In [1]: import numpy as np

In [2]: np.set_printoptions(suppress=True, linewidth=140)

In [3]: X = np.load("case11.npy")

In [4]: print(X.round(2) + 0)
[[ 0.02  0.06  0.05 -0.12 -0.01]
 [ 0.06  0.19  0.15 -0.36 -0.02]
 [ 0.05  0.15  0.11 -0.28 -0.02]
 [-0.12 -0.36 -0.28  0.67  0.04]
 [-0.01 -0.02 -0.02  0.04  0.  ]]

In [5]: M2 = np.array([[0, 1, 0], [-2, -2, 1]])

In [6]: cent = np.kron(M2, X)

In [7]: print(cent.shape)
(10, 15)

In [8]: print(cent.round(2) + 0)
[[ 0.    0.    0.    0.    0.    0.02  0.06  0.05 -0.12 -0.01  0.    0.    0.    0.    0.  ]
 [ 0.    0.    0.    0.    0.    0.06  0.19  0.15 -0.36 -0.02  0.    0.    0.    0.    0.  ]
 [ 0.    0.    0.    0.    0.    0.05  0.15  0.11 -0.28 -0.02  0.    0.    0.    0.    0.  ]
 [ 0.    0.    0.    0.    0.   -0.12 -0.36 -0.28  0.67  0.04  0.    0.    0.    0.    0.  ]
 [ 0.    0.    0.    0.    0.   -0.01 -0.02 -0.02  0.04  0.    0.    0.    0.    0.    0.  ]
 [-0.04 -0.13 -0.1   0.24  0.01 -0.04 -0.13 -0.1   0.24  0.01  0.02  0.06  0.05 -0.12 -0.01]
 [-0.13 -0.38 -0.29  0.71  0.04 -0.13 -0.38 -0.29  0.71  0.04  0.06  0.19  0.15 -0.36 -0.02]
 [-0.1  -0.29 -0.23  0.55  0.03 -0.1  -0.29 -0.23  0.55  0.03  0.05  0.15  0.11 -0.28 -0.02]
 [ 0.24  0.71  0.55 -1.35 -0.08  0.24  0.71  0.55 -1.35 -0.08 -0.12 -0.36 -0.28  0.67  0.04]
 [ 0.01  0.04  0.03 -0.08  0.    0.01  0.04  0.03 -0.08  0.   -0.01 -0.02 -0.02  0.04  0.  ]]

In [9]: print(round(float(np.linalg.norm(cent, 2)), 2), round(np.linalg.norm(M2, 2) * np.linalg.norm(X, 2), 2))
3.08 3.08

In [10]: E = np.array([[0, 0, -2], [0, 0, 1], [0, 0, 0]])

In [11]: print(E)
[[ 0  0 -2]
 [ 0  0  1]
 [ 0  0  0]]

In [12]: r = np.linalg.matrix_rank(E)

In [13]: print(r)
1

In [14]: N = np.linalg.svd(E)[2][r:].T

In [15]: print([int(np.linalg.matrix_rank(np.delete(E, i, axis=0))) for i in range(3)])
[1, 1, 1]

In [16]: print([int(np.linalg.matrix_rank(E[:, :j + 1])) for j in range(3)])
[0, 0, 1]

In [17]: print([int(np.linalg.matrix_rank(E[:i])) for i in range(1, len(E) + 1)])
[1, 1, 1]

In [18]: print(np.linalg.matrix_rank(E.T @ E), np.linalg.matrix_rank(E @ E.T))
1 1
